$ python -q
>>> import numpy as np
>>> import numpy.linalg as la
>>> np.set_printoptions(precision=2, suppress=True, linewidth=120)
>>> A = np.loadtxt("a.csv", delimiter=",")
>>> A
array([[ 3.,  0.,  0.,  0.,  0.,  0.],
       [ 0.,  1.,  0.,  0.,  0.,  0.],
       [ 0.,  0., -3.,  0.,  0.,  0.],
       [ 0.,  0.,  0.,  3.,  0.,  0.],
       [ 0.,  0.,  0.,  0.,  2.,  0.],
       [ 0.,  0.,  0.,  0.,  0.,  0.]])
>>> G = A.T @ A
>>> la.eigvalsh(G)[::-1]
array([9., 9., 9., 4., 1., 0.])
>>> la.matrix_rank(G)
np.int64(5)
>>> (A @ A.T).shape
(6, 6)
>>> np.diag(G)
array([9., 1., 9., 9., 4., 0.])
>>> A @ A
array([[9., 0., 0., 0., 0., 0.],
       [0., 1., 0., 0., 0., 0.],
       [0., 0., 9., 0., 0., 0.],
       [0., 0., 0., 9., 0., 0.],
       [0., 0., 0., 0., 4., 0.],
       [0., 0., 0., 0., 0., 0.]])
>>> la.matrix_rank(A - A[0, 0] * np.eye(6))
np.int64(4)
>>> [int(la.matrix_rank(la.matrix_power(A, p))) for p in range(1, 7)]
[5, 5, 5, 5, 5, 5]
>>> np.all(la.eigvalsh(A) > 0)
np.False_
>>> [round(float(la.det(A[:i, :i])), 2) + 0 for i in range(1, 7)]
[3.0, 3.0, -9.0, -27.0, -54.0, 0.0]
>>> np.round(la.eigvalsh(A).min(), 2)
np.float64(-3.0)
>>> rk = la.matrix_rank(A)
>>> rk
np.int64(5)
>>> ns = la.svd(A)[2][rk:].T
>>> [int(la.matrix_rank(A[:, :j + 1])) for j in range(6)]
[1, 2, 3, 4, 5, 5]
>>> np.allclose(A @ ns, 0)
True
>>> [int(la.matrix_rank(np.delete(A, i, axis=0))) for i in range(6)]
[4, 4, 4, 4, 4, 5]
>>> ns[:, 0] / ns[np.abs(ns[:, 0]).round(6).argmax(), 0]
array([0., 0., 0., 0., 0., 1.])
>>> A @ ns
array([[0.],
       [0.],
       [0.],
       [0.],
       [0.],
       [0.]])
>>> w, V = la.eigh(A)
>>> x0 = np.array([-6, 9, 5, -5, 4, -7])
>>> np.abs(A).sum(axis=1).max(), np.abs(w).max()
(np.float64(3.0), np.float64(3.0))
>>> x0 @ A @ x0
np.float64(221.0)
>>> la.eigvalsh(A[1:, 1:])
array([-3.,  0.,  1.,  2.,  3.])
>>> B = np.array([[8, -8, -7, 1, -8, 4],
...     [2, -5, -1, -6, 6, -8],
...     [2, 8, -7, 0, -7, -8],
...     [-8, -8, -6, -6, -4, -2],
...     [-5, 0, -7, -5, -7, -9],
...     [5, -1, 1, 2, -6, 5]])
>>> data = np.triu(B)
>>> data
array([[ 8, -8, -7,  1, -8,  4],
       [ 0, -5, -1, -6,  6, -8],
       [ 0,  0, -7,  0, -7, -8],
       [ 0,  0,  0, -6, -4, -2],
       [ 0,  0,  0,  0, -7, -9],
       [ 0,  0,  0,  0,  0,  5]])
>>> u = np.array([-3, 3, 5, 1, 4, 5])
>>> B = data + np.outer(u, np.eye(6)[3])
>>> la.matrix_rank(la.inv(B) - la.inv(data), tol=1e-8)
np.int64(1)
>>> round(float(la.det(B) / la.det(data)), 2), round(float(1 + la.solve(data, u)[3]), 2)
(1.74, 1.74)
